In [1]: import numpy as np

In [2]: np.set_printoptions(precision=2, suppress=True, linewidth=160, sign=" ")

In [3]: B = np.array([[1, 1, 3, 3], [1, 0, 2, 3], [-2, 0, -1, -3], [-3, -1, 3, 2]])

In [4]: W0 = B + B.T

In [5]: print(W0)
[[ 2  2  1  0]
 [ 2  0  2  2]
 [ 1  2 -2  0]
 [ 0  2  0  4]]

In [6]: # symmetric

In [7]: round(float(np.linalg.eigvalsh(W0).min()), 2)
Out[7]: -3.42

In [8]: T = np.stack([W0, 3 * W0, W0[::-1]])

In [9]: T.shape
Out[9]: (3, 4, 4)

In [10]: np.einsum("bij,cij->bc", T, T)
Out[10]: 
array([[  50,  150,    4],
       [ 150,  450,   12],
       [   4,   12,   50]])

In [11]: np.linalg.norm(T, axis=(1, 2))
Out[11]: array([  7.07,  21.21,   7.07])

In [12]: (T @ W0.T).shape
Out[12]: (3, 4, 4)

In [13]: np.linalg.matrix_rank(T.reshape(3, -1))
Out[13]: np.int64(2)

In [14]: T.sum(axis=0)
Out[14]: 
array([[ 8, 10,  4,  4],
       [ 9,  2,  6,  8],
       [ 6,  8, -6,  2],
       [ 2, 10,  1, 16]])

In [15]: np.einsum("ii->", W0)
Out[15]: np.int64(4)

In [16]: np.round(np.linalg.det(W0.T), 2)
Out[16]: np.float64(52.0)

In [17]: np.round(np.linalg.det(W0[::-1]), 2)
Out[17]: np.float64(52.0)

In [18]: np.poly(W0)
Out[18]: array([  1.,  -4., -17.,  44.,  52.])

In [19]: np.kron(np.eye(2, dtype=int), W0)
Out[19]: 
array([[ 2,  2,  1,  0,  0,  0,  0,  0],
       [ 2,  0,  2,  2,  0,  0,  0,  0],
       [ 1,  2, -2,  0,  0,  0,  0,  0],
       [ 0,  2,  0,  4,  0,  0,  0,  0],
       [ 0,  0,  0,  0,  2,  2,  1,  0],
       [ 0,  0,  0,  0,  2,  0,  2,  2],
       [ 0,  0,  0,  0,  1,  2, -2,  0],
       [ 0,  0,  0,  0,  0,  2,  0,  4]])

In [20]: print(np.round(np.linalg.eigvals(W0).sum().real, 2))
4.0

In [21]: m1 = np.load("test14.npy")

In [22]: m1
Out[22]: 
array([[ 2.86, -2.41, -0.17,  1.13, -1.32,  0.42, -1.7 , -1.65, -0.87,  1.21],
       [-2.6 ,  1.63,  1.55, -2.23,  1.08, -1.44,  0.92,  1.86,  0.1 , -0.81],
       [-2.8 ,  2.03,  0.98, -1.81,  1.22, -1.03,  1.3 ,  1.83,  0.45, -1.02],
       [-1.08, -0.2 ,  2.8 , -2.78,  0.26, -2.23, -0.59,  1.34, -1.01,  0.1 ],
       [ 2.85, -2.2 , -0.68,  1.57, -1.27,  0.81, -1.46, -1.78, -0.61,  1.1 ],
       [-0.78,  1.75, -2.66,  2.02,  0.59,  1.93,  1.68, -0.25,  1.56, -0.88],
       [-0.55,  1.58, -2.74,  2.18,  0.49,  2.02,  1.57, -0.41,  1.53, -0.79],
       [-0.77,  1.74, -2.66,  2.03,  0.59,  1.94,  1.67, -0.26,  1.56, -0.87],
       [ 1.56, -0.3 , -2.61,  2.79, -0.5 ,  2.14,  0.2 , -1.56,  0.76,  0.15],
       [ 2.13, -2.51,  1.63, -0.67, -1.13, -1.02, -2.06, -0.77, -1.51,  1.26],
       [-2.3 ,  1.18,  2.01, -2.52,  0.9 , -1.76,  0.53,  1.82, -0.22, -0.59],
       [-2.85,  2.44,  0.08, -1.05,  1.32, -0.35,  1.73,  1.62,  0.91, -1.22],
       [ 2.84, -2.46, -0.01,  0.99, -1.32,  0.3 , -1.76, -1.6 , -0.94,  1.23],
       [ 2.82, -2.5 ,  0.14,  0.86, -1.32,  0.19, -1.81, -1.55, -1.  ,  1.25],
       [ 1.6 , -0.34, -2.59,  2.78, -0.52,  2.13,  0.17, -1.57,  0.74,  0.17],
       [ 2.11, -0.93, -2.22,  2.64, -0.79,  1.9 , -0.31, -1.76,  0.39,  0.47],
       [-1.27,  2.07, -2.41,  1.64,  0.8 ,  1.69,  1.87,  0.08,  1.6 , -1.04],
       [ 2.34, -2.57,  1.35, -0.35, -1.21, -0.78, -2.06, -0.96, -1.44,  1.29],
       [ 2.87, -2.34, -0.36,  1.3 , -1.3 ,  0.57, -1.62, -1.7 , -0.78,  1.17],
       [ 0.69, -1.68,  2.7 , -2.09, -0.55, -1.97, -1.63,  0.32, -1.55,  0.84],
       [ 0.41,  0.81, -2.89,  2.64,  0.06,  2.24,  1.04, -0.99,  1.28, -0.41],
       [-2.62,  2.6 , -0.81, -0.2 ,  1.29,  0.35,  1.99,  1.26,  1.27, -1.3 ],
       [ 2.64, -1.69, -1.47,  2.17, -1.1 ,  1.38, -0.98, -1.86, -0.16,  0.85],
       [-1.36,  2.13, -2.34,  1.55,  0.84,  1.64,  1.9 ,  0.15,  1.6 , -1.06],
       [-2.79,  2.54, -0.29, -0.71,  1.32, -0.07,  1.86,  1.49,  1.07, -1.27],
       [ 2.78, -1.99, -1.04,  1.86, -1.21,  1.08, -1.26, -1.84, -0.41,  1.  ],
       [ 0.05, -1.2 ,  2.86, -2.45, -0.27, -2.17, -1.31,  0.72, -1.42,  0.6 ]])

In [23]: # null space of dimension 8

In [24]: print(round(np.linalg.norm(m1, 2) / np.linalg.norm(m1), 2))
0.75

In [25]: np.linalg.cond(m1) > 100
Out[25]: np.True_

In [26]: np.argsort(-np.linalg.norm(m1, axis=0).round(6), kind="stable")[:3]
Out[26]: array([ 0,  2,  1])

In [27]: K = np.loadtxt("dump.csv", delimiter=",")

In [28]: K
Out[28]: 
array([[ 44.,  34.,  18.,  30.,  19.,  31.,  34.,  19.,  39.],
       [ 34.,  49.,  27.,  36.,  21.,  26.,  35.,  15.,  35.],
       [ 18.,  27.,  25.,  29.,  19.,  21.,  29.,   9.,  20.],
       [ 30.,  36.,  29.,  42.,  26.,  29.,  39.,  19.,  33.],
       [ 19.,  21.,  19.,  26.,  28.,  24.,  31.,  19.,  24.],
       [ 31.,  26.,  21.,  29.,  24.,  46.,  38.,  26.,  36.],
       [ 34.,  35.,  29.,  39.,  31.,  38.,  50.,  22.,  40.],
       [ 19.,  15.,   9.,  19.,  19.,  26.,  22.,  27.,  28.],
       [ 39.,  35.,  20.,  33.,  24.,  36.,  40.,  28.,  48.]])

In [29]: # symmetric

In [30]: vec = np.array([2, -3, 3, -1, 0, 0, 2, 1, 2])

In [31]: rhs = K @ vec

In [32]: rhs
Out[32]: array([ 175.,  121.,  108.,  160.,  135.,  192.,  213.,  128.,  204.])

In [33]: np.round(np.linalg.solve(K, K[:, 1]), 2) + 0
Out[33]: array([ 0.,  1.,  0.,  0.,  0.,  0.,  0.,  0.,  0.])

In [34]: np.round(np.linalg.solve(K, rhs + K[:, 6]), 2) + 0
Out[34]: array([ 2., -3.,  3., -1.,  0.,  0.,  3.,  1.,  2.])

In [35]: np.round(np.linalg.solve(K, 2 * rhs), 2) + 0
Out[35]: array([ 4., -6.,  6., -2.,  0.,  0.,  4.,  2.,  4.])
